$ python3 -q
>>> import numpy as np
>>> np.set_printoptions(suppress=True, linewidth=160)
>>> m1 = np.load("arr.npy")
>>> m1
array([[ 6, -2, -5, -6,  9,  7, -3, -4],
       [ 5, -6,  1, -9, -5, -9, -7,  3],
       [-4,  8, -6, -5,  1,  1, -7,  5],
       [ 5,  1,  5, -5,  8,  5, -7, -2],
       [-7, -1, -1,  9, -7, -7,  0, -2],
       [ 2,  1, -3,  9,  3,  7,  8,  5],
       [-2, -9, -8,  7,  3,  6, -7, -5],
       [ 0,  2,  6, -7,  8, -7,  7,  6],
       [-3,  3, -7,  0, -6, -8, -6, -5],
       [ 8,  5,  7,  2,  2,  0, -2, -1],
       [ 3, -8,  4, -8, -8, -8, -7,  3],
       [ 2, -9,  8, -2,  6,  3, -3, -6]])
>>> w1 = np.array([[0, 2, -1, 3],
...     [3, 3, 1, 1],
...     [2, 0, -1, 3],
...     [1, -1, 1, 0],
...     [-3, 1, 2, -1],
...     [1, 2, 2, 0],
...     [-1, -2, -3, -1],
...     [1, 3, 3, -1]])
>>> beta = np.array([-3, -3, -3, 1])
>>> hid = np.maximum(m1 @ w1 + beta, 0)
>>> print(np.round((hid > 0).mean(axis=0), 1))
[0.3 0.5 0.4 0.4]
>>> (hid > 0).astype(int)
array([[0, 1, 1, 0],
       [0, 0, 0, 1],
       [1, 1, 1, 0],
       [0, 1, 1, 1],
       [1, 0, 0, 0],
       [0, 1, 1, 0],
       [0, 0, 1, 0],
       [0, 1, 0, 0],
       [1, 0, 0, 0],
       [1, 1, 0, 1],
       [0, 0, 0, 1],
       [0, 0, 0, 1]])
>>> W2 = np.array([[-2, -2], [-2, -1], [-1, 1], [0, 1]])
>>> w1 @ W2
array([[ -3,   0],
       [-13,  -7],
       [ -3,  -2],
       [ -1,   0],
       [  2,   6],
       [ -8,  -2],
       [  9,   0],
       [-11,  -3]])
>>> hid @ W2
array([[ -69,   -9],
       [   0,   22],
       [-178,  -28],
       [-106,   16],
       [ -26,  -26],
       [ -41,    8],
       [ -29,   29],
       [ -16,   -8],
       [  -6,   -6],
       [-104,  -23],
       [   0,   26],
       [   0,   25]])
